$ python3 -q
>>> import numpy as np
>>> from numpy import linalg as LA
>>> np.set_printoptions(suppress=True, linewidth=140)
>>> rd = lambda a: np.round(a, 2) + 0
>>> E = np.load("run6.npy")
>>> E
array([[-2.34,  4.83, -1.85],
       [ 5.23,  0.73, -3.14],
       [-3.37,  1.16,  3.12],
       [-1.53, -0.1 ,  2.75],
       [-3.97, -1.93, -1.08],
       [-3.23, -0.7 , -4.33],
       [ 0.12, -2.94, -1.31],
       [ 0.59, -5.75,  4.4 ],
       [-2.46, -0.22,  2.72],
       [-3.33, -3.16,  0.78],
       [ 1.73, -5.46,  1.47],
       [ 2.18,  3.28, -0.92],
       [ 0.77, -2.19, -2.38],
       [ 0.14,  3.09,  0.68],
       [-1.57, -4.1 , -0.52],
       [-2.01, -1.8 ,  3.93],
       [ 1.53, -1.42,  5.18]])
>>> C2 = np.cov(E, rowvar=False)
>>> rd(E.std(axis=0))
array([2.42, 2.89, 2.72])
>>> rd(np.corrcoef(E[:, 0], E[:, 1])[0, 1])
np.float64(-0.01)
>>> rd(np.corrcoef(E.T))
array([[ 1.  , -0.01, -0.08],
       [-0.01,  1.  , -0.25],
       [-0.08, -0.25,  1.  ]])
>>> np.argsort(-E.std(axis=0).round(6), kind="stable")
array([1, 2, 0])
>>> rd(np.polyfit(E[:, 0], E[:, 1], 1))
array([-0.01, -0.99])
>>> C2.shape
(3, 3)
>>> B = np.c_[E[:, :2] @ np.array([[2, -1], [2, 1]]), np.array([-3, 2, -1, 3, -3, -3, 3, -1, -3, 0, 1, 3, -2, 0, -3, -2, 1])]
>>> rd(B)
array([[  4.98,   7.17,  -3.  ],
       [ 11.92,  -4.5 ,   2.  ],
       [ -4.42,   4.53,  -1.  ],
       [ -3.26,   1.43,   3.  ],
       [-11.8 ,   2.04,  -3.  ],
       [ -7.86,   2.53,  -3.  ],
       [ -5.64,  -3.06,   3.  ],
       [-10.32,  -6.34,  -1.  ],
       [ -5.36,   2.24,  -3.  ],
       [-12.98,   0.17,   0.  ],
       [ -7.46,  -7.19,   1.  ],
       [ 10.92,   1.1 ,   3.  ],
       [ -2.84,  -2.96,  -2.  ],
       [  6.46,   2.95,   0.  ],
       [-11.34,  -2.53,  -3.  ],
       [ -7.62,   0.21,  -2.  ],
       [  0.22,  -2.95,   1.  ]])
>>> rd(LA.norm(LA.qr(E)[0].T @ B, axis=0) ** 2 / ((B ** 2).sum(axis=0) + 1e-12))
array([1.  , 1.  , 0.44])
>>> rd(LA.lstsq(E, B[:, 0])[0])
array([2., 2., 0.])
>>> LA.matrix_rank(B)
np.int64(3)
>>> x0 = np.array([0, 0, 2])
>>> y = E @ x0
>>> rd(LA.lstsq(E, y)[0])
array([0., 0., 2.])
>>> rd(LA.pinv(E) @ E)
array([[1., 0., 0.],
       [0., 1., 0.],
       [0., 0., 1.]])
>>> rng = np.random.default_rng(11)
>>> y = y + 0.3 * rng.normal(size=17)
>>> rd(y)
array([-3.69, -5.87,  6.61,  5.35, -2.25, -8.82, -2.45,  8.78,  5.66,  1.01,  3.41, -1.87, -4.56,  1.32, -1.15,  8.  , 10.61])
>>> coef, *_ = LA.lstsq(E, y)
>>> rd(LA.norm(y - E @ coef))
np.float64(0.92)
>>> rd(coef)
array([0.04, 0.  , 2.02])
>>> rd(E.T @ (y - E @ coef))
array([0., 0., 0.])
>>> z = rng.permutation(3)
>>> B = E[:, z] * rng.choice([-1, 1], 3)
>>> B
array([[-2.34,  4.83, -1.85],
       [ 5.23,  0.73, -3.14],
       [-3.37,  1.16,  3.12],
       [-1.53, -0.1 ,  2.75],
       [-3.97, -1.93, -1.08],
       [-3.23, -0.7 , -4.33],
       [ 0.12, -2.94, -1.31],
       [ 0.59, -5.75,  4.4 ],
       [-2.46, -0.22,  2.72],
       [-3.33, -3.16,  0.78],
       [ 1.73, -5.46,  1.47],
       [ 2.18,  3.28, -0.92],
       [ 0.77, -2.19, -2.38],
       [ 0.14,  3.09,  0.68],
       [-1.57, -4.1 , -0.52],
       [-2.01, -1.8 ,  3.93],
       [ 1.53, -1.42,  5.18]])
>>> left, _, Vt = LA.svd(E.T @ B)
>>> rd(LA.lstsq(E, B)[0])
array([[1., 0., 0.],
       [0., 1., 0.],
       [0., 0., 1.]])
>>> rd(left @ Vt)
array([[1., 0., 0.],
       [0., 1., 0.],
       [0., 0., 1.]])
>>> z
array([0, 1, 2])
>>> cen = E - E.mean(axis=0)
>>> left, s, Vt = LA.svd(cen, full_matrices=False)
>>> rd((s ** 2).sum() ** 2 / (s ** 4).sum())
np.float64(2.79)
>>> rd(cen.mean(axis=0))
array([0., 0., 0.])
>>> np.searchsorted(np.cumsum(s ** 2) / (s ** 2).sum(), 0.9) + 1
np.int64(3)
>>> (np.sign(left[:, 0]) == np.sign(left[0, 0])).astype(int)
array([1, 1, 0, 0, 1, 1, 0, 0, 0, 0, 0, 1, 1, 1, 0, 0, 0])
>>> rd(np.abs(Vt[-1]))
array([0.7 , 0.41, 0.59])
>>> LA.matrix_rank(cen)
np.int64(3)
>>> m1 = np.loadtxt("sample14.csv", delimiter=",")
>>> m1
array([[ -2.,  -2.,  -2.,  -2.,  -2.,  -2.,  -2.,  -2.,  -2.,  -2.],
       [ -2.,  -4.,  -4.,  -4.,  -4.,  -4.,  -4.,  -4.,  -4.,  -4.],
       [ -2.,  -4.,  -6.,  -6.,  -6.,  -6.,  -6.,  -6.,  -6.,  -6.],
       [ -2.,  -4.,  -6.,  -8.,  -8.,  -8.,  -8.,  -8.,  -8.,  -8.],
       [ -2.,  -4.,  -6.,  -8., -10., -10., -10., -10., -10., -10.],
       [ -2.,  -4.,  -6.,  -8., -10., -12., -12., -12., -12., -12.],
       [ -2.,  -4.,  -6.,  -8., -10., -12., -14., -14., -14., -14.],
       [ -2.,  -4.,  -6.,  -8., -10., -12., -14., -16., -16., -16.],
       [ -2.,  -4.,  -6.,  -8., -10., -12., -14., -16., -18., -18.],
       [ -2.,  -4.,  -6.,  -8., -10., -12., -14., -16., -18., -20.]])
>>> # symmetric, so the eigenvalues are real
>>> ev, V = LA.eigh(m1)
>>> (ev > 1e-8).sum(), (ev < -1e-8).sum()
(np.int64(0), np.int64(10))
>>> rd(LA.eigvalsh(m1 + -2 * np.eye(10)))
array([-91.53, -12.1 ,  -5.75,  -4.  ,  -3.29,  -2.93,  -2.73,  -2.62,  -2.55,  -2.51])
>>> rd(LA.eigvalsh(m1 @ m1))
array([   0.26,    0.3 ,    0.38,    0.54,    0.87,    1.65,    4.  ,   14.03,  101.97, 8016.  ])
>>> rd(ev)
array([-89.53, -10.1 ,  -3.75,  -2.  ,  -1.29,  -0.93,  -0.73,  -0.62,  -0.55,  -0.51])
>>> np.unique(ev.round(6) + 0, return_counts=True)[1]
array([1, 1, 1, 1, 1, 1, 1, 1, 1, 1])
>>> q, V = LA.qr(m1[:, :5])[0], LA.qr(m1[:, 5:])[0]
>>> s = LA.svd(q.T @ V, compute_uv=False)
>>> rd(LA.norm(q @ q.T - V @ V.T, 2))
np.float64(1.0)
>>> rd(s)
array([1.  , 0.47, 0.  , 0.  , 0.  ])
>>> (s > 0.9).sum()
np.int64(1)
>>> rd(LA.eigvalsh(m1).min())
np.float64(-89.53)
>>> [round(float(LA.det(m1[:i, :i])), 2) + 0 for i in range(1, 11)]
[-2.0, 4.0, -8.0, 16.0, -32.0, 64.0, -128.0, 256.0, -512.0, 1024.0]
>>> np.all(LA.eigvalsh(m1) > 0)
np.False_
>>> M = np.loadtxt("dump.csv", delimiter=",")
>>> rd(M)
array([[-0.1 , -0.11, -0.2 , -0.16, -0.36,  0.32,  0.4 ],
       [ 0.52,  0.23,  0.62,  0.4 ,  1.08, -1.58, -1.66],
       [-0.2 ,  0.35,  0.3 ,  0.4 ,  0.6 ,  0.5 ,  0.1 ],
       [ 1.17,  1.8 ,  2.97,  2.52,  5.4 , -3.87, -5.31],
       [-0.75, -0.54, -1.15, -0.84, -2.04,  2.33,  2.65],
       [-0.02, -1.96, -2.42, -2.48, -4.56,  0.54,  2.46],
       [ 0.3 ,  0.33,  0.6 ,  0.48,  1.08, -0.96, -1.2 ]])
>>> left, s, Vt = LA.svd(M)
>>> V = Vt[:(s > 1e-8).sum()]
>>> x0 = M[1] + -1 * M[3] + rng.integers(2) * np.eye(7)[2]
>>> rd(x0)
array([-0.65, -1.57, -1.35, -2.12, -4.32,  2.29,  3.65])
>>> rd(np.diag(V.T @ V))
array([0.08, 0.13, 0.14, 0.18, 0.51, 0.59, 0.39])
>>> rd(V.T @ V)
array([[ 0.08, -0.05, -0.01, -0.05, -0.04, -0.21, -0.14],
       [-0.05,  0.13,  0.12,  0.15,  0.24,  0.12, -0.02],
       [-0.01,  0.12,  0.14,  0.15,  0.26,  0.01, -0.11],
       [-0.05,  0.15,  0.15,  0.18,  0.29,  0.11, -0.05],
       [-0.04,  0.24,  0.26,  0.29,  0.51,  0.06, -0.19],
       [-0.21,  0.12,  0.01,  0.11,  0.06,  0.59,  0.41],
       [-0.14, -0.02, -0.11, -0.05, -0.19,  0.41,  0.39]])
>>> np.allclose(V.T @ V @ x0, x0)
False
>>> J = 0.9 ** np.abs(np.subtract.outer(np.arange(4), np.arange(4)))
>>> rd(J)
array([[1.  , 0.9 , 0.81, 0.73],
       [0.9 , 1.  , 0.9 , 0.81],
       [0.81, 0.9 , 1.  , 0.9 ],
       [0.73, 0.81, 0.9 , 1.  ]])
>>> ev, V = LA.eig(J)
>>> rd(J @ V[:, 0] - ev[0] * V[:, 0])
array([0., 0., 0., 0.])
>>> q, Rm = LA.qr(J)
>>> rd(abs(Rm[0, 0])), rd(LA.norm(J[:, 0]))
(np.float64(1.73), np.float64(1.73))
>>> rd(q.T @ q)
array([[1., 0., 0., 0.],
       [0., 1., 0., 0.],
       [0., 0., 1., 0.],
       [0., 0., 0., 1.]])
>>> rd(q @ Rm)
array([[1.  , 0.9 , 0.81, 0.73],
       [0.9 , 1.  , 0.9 , 0.81],
       [0.81, 0.9 , 1.  , 0.9 ],
       [0.73, 0.81, 0.9 , 1.  ]])
>>> rd(Rm)
array([[-1.73, -1.8 , -1.78, -1.68],
       [ 0.  , -0.17, -0.27, -0.3 ],
       [ 0.  ,  0.  , -0.16, -0.23],
       [ 0.  ,  0.  ,  0.  ,  0.14]])
>>> rd(np.abs(np.diag(Rm)))
array([1.73, 0.17, 0.16, 0.14])
>>> np.trace(q @ q.T)
np.float64(4.0)
>>> q.shape, Rm.shape
((4, 4), (4, 4))
>>> B = Rm + rng.integers(-2, 3, (4, 1)) @ rng.integers(-2, 3, (1, 4))
>>> rd(B)
array([[-3.73, -1.8 ,  2.22, -1.68],
       [-2.  , -0.17,  3.73, -0.3 ],
       [ 2.  ,  0.  , -4.16, -0.23],
       [ 1.  ,  0.  , -2.  ,  0.14]])
>>> np.abs(B - Rm).sum(axis=1)
array([6., 6., 6., 3.])
>>> LA.matrix_rank(B - Rm, tol=1e-8)
np.int64(1)
>>> mat = np.load("out18.npy")
>>> rd(mat)
array([[-0.5 ,  0.  ,  0.87,  0.  ,  0.  ,  0.  ],
       [ 0.  ,  1.  ,  0.  ,  0.  ,  0.  ,  0.  ],
       [-0.87,  0.  , -0.5 ,  0.  ,  0.  ,  0.  ],
       [ 0.  ,  0.  ,  0.  ,  1.  ,  0.  ,  0.  ],
       [ 0.  ,  0.  ,  0.  ,  0.  ,  1.  ,  0.  ],
       [ 0.  ,  0.  ,  0.  ,  0.  ,  0.  ,  1.  ]])
>>> # 5 groups of indices that never mix
>>> W = np.array([[3, 0, 1, 1, 7],
...     [0, 2, 2, 8, 1],
...     [3, 5, 0, 5, 6],
...     [1, 2, 7, 7, 0],
...     [9, 9, 3, 9, 7],
...     [4, 6, 0, 7, 2]])
>>> coef = np.array([0, 2, 0, 2, 1])
>>> act = np.maximum(mat @ W + coef, 0)
>>> rd(act)
array([[ 1.1 ,  6.33,  0.  ,  5.83,  2.7 ],
       [ 0.  ,  4.  ,  2.  , 10.  ,  2.  ],
       [ 0.  ,  0.  ,  0.  ,  0.  ,  0.  ],
       [ 1.  ,  4.  ,  7.  ,  9.  ,  1.  ],
       [ 9.  , 11.  ,  3.  , 11.  ,  8.  ],
       [ 4.  ,  8.  ,  0.  ,  9.  ,  3.  ]])
>>> rd((act > 0).mean(axis=0))
array([0.67, 0.83, 0.5 , 0.83, 0.83])
>>> Z = np.array([[3, -5], [0, 2], [2, -3], [5, -1], [0, 0]])
>>> rd(act @ Z)
array([[ 32.44,   1.34],
       [ 54.  ,  -8.  ],
       [  0.  ,   0.  ],
       [ 62.  , -27.  ],
       [ 88.  , -43.  ],
       [ 57.  , -13.  ]])
>>> W @ Z
array([[ 16, -19],
       [ 44, -10],
       [ 34, -10],
       [ 52, -29],
       [ 78, -45],
       [ 47, -15]])
>>> rd((mat - mat.T) / 2)
array([[ 0.  ,  0.  ,  0.87,  0.  ,  0.  ,  0.  ],
       [ 0.  ,  0.  ,  0.  ,  0.  ,  0.  ,  0.  ],
       [-0.87,  0.  ,  0.  ,  0.  ,  0.  ,  0.  ],
       [ 0.  ,  0.  ,  0.  ,  0.  ,  0.  ,  0.  ],
       [ 0.  ,  0.  ,  0.  ,  0.  ,  0.  ,  0.  ],
       [ 0.  ,  0.  ,  0.  ,  0.  ,  0.  ,  0.  ]])
>>> rd(LA.matrix_power(mat, 4))
array([[-0.5 ,  0.  ,  0.87,  0.  ,  0.  ,  0.  ],
       [ 0.  ,  1.  ,  0.  ,  0.  ,  0.  ,  0.  ],
       [-0.87,  0.  , -0.5 ,  0.  ,  0.  ,  0.  ],
       [ 0.  ,  0.  ,  0.  ,  1.  ,  0.  ,  0.  ],
       [ 0.  ,  0.  ,  0.  ,  0.  ,  1.  ,  0.  ],
       [ 0.  ,  0.  ,  0.  ,  0.  ,  0.  ,  1.  ]])
>>> rd(LA.det(mat))
np.float64(1.0)
>>> rd((mat + mat.T) / 2)
array([[-0.5,  0. ,  0. ,  0. ,  0. ,  0. ],
       [ 0. ,  1. ,  0. ,  0. ,  0. ,  0. ],
       [ 0. ,  0. , -0.5,  0. ,  0. ,  0. ],
       [ 0. ,  0. ,  0. ,  1. ,  0. ,  0. ],
       [ 0. ,  0. ,  0. ,  0. ,  1. ,  0. ],
       [ 0. ,  0. ,  0. ,  0. ,  0. ,  1. ]])
>>> np.allclose(mat @ mat.T, mat.T @ mat)
True
>>> data = np.array([[-2, 2, -2, 2, -2, 2],
...     [2, -3, 2, -3, 2, -3],
...     [3, 1, 3, 1, 3, 1],
...     [-2, 2, -2, 2, -2, 2],
...     [2, -3, 2, -3, 2, -3],
...     [3, 1, 3, 1, 3, 1]])
>>> # row 3 repeats row 0
>>> def softmax(z):
...     e = np.exp(z - z.max(axis=-1, keepdims=True))
...     return e / e.sum(axis=-1, keepdims=True)
... 
>>> rd(softmax(data[3]))
array([0.01, 0.33, 0.01, 0.33, 0.01, 0.33])
>>> rd(softmax(data).sum(axis=1))
array([1., 1., 1., 1., 1., 1.])
>>> rd(softmax(10 * data[3]))
array([0.  , 0.33, 0.  , 0.33, 0.  , 0.33])
>>> S = data @ data.T / np.sqrt(6)
>>> rd(softmax(S))
array([[0.5, 0. , 0. , 0.5, 0. , 0. ],
       [0. , 0.5, 0. , 0. , 0.5, 0. ],
       [0. , 0. , 0.5, 0. , 0. , 0.5],
       [0.5, 0. , 0. , 0.5, 0. , 0. ],
       [0. , 0.5, 0. , 0. , 0.5, 0. ],
       [0. , 0. , 0.5, 0. , 0. , 0.5]])
